In [1]: import numpy as np

In [2]: from numpy import linalg as LA

In [3]: np.set_printoptions(precision=1, suppress=True, linewidth=200)

In [4]: A = np.load("case14.npy")

In [5]: print(A)
[[ 3  0  0]
 [ 0 -3  0]
 [ 0  2  3]]

In [6]: print(round(float(LA.det(2 * A)), 1), np.round(LA.det(A), 1))
-216.0 -27.0

In [7]: print(round(LA.eigvals(A).sum().real, 1))
3.0

In [8]: print(np.poly(A))
[ 1. -3. -9. 27.]

In [9]: print(np.kron(np.eye(2, dtype=int), A))
[[ 3  0  0  0  0  0]
 [ 0 -3  0  0  0  0]
 [ 0  2  3  0  0  0]
 [ 0  0  0  3  0  0]
 [ 0  0  0  0 -3  0]
 [ 0  0  0  0  2  3]]

In [10]: print(round(LA.det(A[::-1]), 1))
27.0

In [11]: print(round(float(LA.det(A.T)), 1))
-27.0

In [12]: print([int(LA.matrix_rank(LA.matrix_power(A, p))) for p in range(1, 4)])
[3, 3, 3]

In [13]: print(np.prod(np.diag(A)), round(float(LA.det(A)), 1))
-27 -27.0

In [14]: rng = np.random.default_rng(933)

In [15]: B = A + rng.integers(-2, 3, (3, 1)) @ rng.integers(-2, 3, (1, 3))

In [16]: print(B)
[[ 3 -2 -1]
 [ 0  1  2]
 [ 0  0  2]]

In [17]: print(LA.matrix_rank(B - A, tol=1e-8))
1

In [18]: print(np.round(LA.svd(B - A, compute_uv=False), 1) + 0)
[5.5 0.  0. ]

In [19]: print(B - A)
[[ 0 -2 -1]
 [ 0  4  2]
 [ 0 -2 -1]]

In [20]: B = A[0, 0] * A[1:] - np.outer(A[1:, 0], A[0])

In [21]: print(B)
[[ 0 -9  0]
 [ 0  6  9]]

In [22]: print(A[:, 0] / A[0, 0])
[1. 0. 0.]

In [23]: print(np.flatnonzero(~B.round(6).any(axis=1)))
[]

In [24]: m1 = np.load("data.npy")

In [25]: print(m1)
[[11. -3.  3.]
 [-3.  3. -1.]
 [ 3. -1.  3.]]

In [26]: lab = rng.permutation(3)

In [27]: print(lab)
[2 0 1]

In [28]: B = m1[lab][:, lab]

In [29]: print(np.trace(B))
17.0
